$ python3 -q
>>> import numpy as np
>>> from numpy import linalg as LA
>>> np.set_printoptions(precision=2, suppress=True, linewidth=140)
>>> K = np.load("a.npy")
>>> K
array([[ 0.2 ,  0.9 , -0.1 , -0.6 , -0.9 , -0.8 , -0.3 , -1.  ,  0.3 ,  0.  , -2.5 ],
       [-2.3 ,  0.5 , -0.5 , -2.  , -0.2 , -1.2 ,  0.2 ,  1.  ,  0.  ,  1.  , -1.2 ],
       [ 0.3 , -1.3 ,  0.5 , -0.2 ,  0.9 ,  0.5 ,  1.1 , -0.8 ,  1.6 , -0.5 ,  0.7 ],
       [-0.2 ,  1.  ,  1.9 ,  0.5 ,  0.5 , -0.1 ,  0.4 , -0.7 , -0.7 , -0.2 , -0.2 ],
       [-0.42,  0.5 , -1.19, -1.21,  1.71, -1.96, -1.93, -1.68, -0.29, -0.75,  1.11],
       [ 0.3 , -0.8 ,  1.2 , -0.8 ,  0.  ,  0.7 , -0.7 ,  2.  ,  1.3 ,  1.1 ,  0.7 ],
       [-0.4 ,  0.5 , -1.2 , -1.2 ,  1.7 , -2.  , -1.9 , -1.7 , -0.3 , -0.7 ,  1.1 ],
       [ 0.1 , -1.7 , -0.5 ,  0.7 ,  0.3 ,  0.8 , -0.1 ,  1.2 ,  0.8 , -1.7 ,  0.2 ],
       [-0.1 , -0.9 ,  0.8 , -0.4 ,  0.4 , -0.1 ,  0.6 ,  0.8 ,  0.9 ,  0.1 ,  0.5 ],
       [-0.6 ,  0.1 ,  1.3 , -0.3 ,  1.3 ,  1.1 , -0.9 ,  0.6 , -1.6 , -1.2 ,  0.4 ],
       [ 0.9 ,  0.6 , -1.8 , -0.8 ,  1.2 , -0.3 ,  0.5 ,  0.9 , -0.4 ,  0.8 , -0.9 ]])
>>> left, sv, vt = LA.svd(K, full_matrices=False)
>>> np.round(np.sqrt((sv ** 2).sum()), 2), round(LA.norm(K), 2)
(np.float64(10.98), np.float64(10.98))
>>> np.round(left.T @ left, 2) + 0
array([[1., 0., 0., 0., 0., 0., 0., 0., 0., 0., 0.],
       [0., 1., 0., 0., 0., 0., 0., 0., 0., 0., 0.],
       [0., 0., 1., 0., 0., 0., 0., 0., 0., 0., 0.],
       [0., 0., 0., 1., 0., 0., 0., 0., 0., 0., 0.],
       [0., 0., 0., 0., 1., 0., 0., 0., 0., 0., 0.],
       [0., 0., 0., 0., 0., 1., 0., 0., 0., 0., 0.],
       [0., 0., 0., 0., 0., 0., 1., 0., 0., 0., 0.],
       [0., 0., 0., 0., 0., 0., 0., 1., 0., 0., 0.],
       [0., 0., 0., 0., 0., 0., 0., 0., 1., 0., 0.],
       [0., 0., 0., 0., 0., 0., 0., 0., 0., 1., 0.],
       [0., 0., 0., 0., 0., 0., 0., 0., 0., 0., 1.]])
>>> (sv > 1e-8).sum()
np.int64(11)
>>> sv
array([6.45, 4.93, 4.09, 3.62, 3.  , 2.45, 2.24, 1.96, 0.93, 0.34, 0.02])
>>> np.abs(vt[0])
array([0.14, 0.27, 0.34, 0.29, 0.3 , 0.5 , 0.37, 0.43, 0.19, 0.09, 0.06])
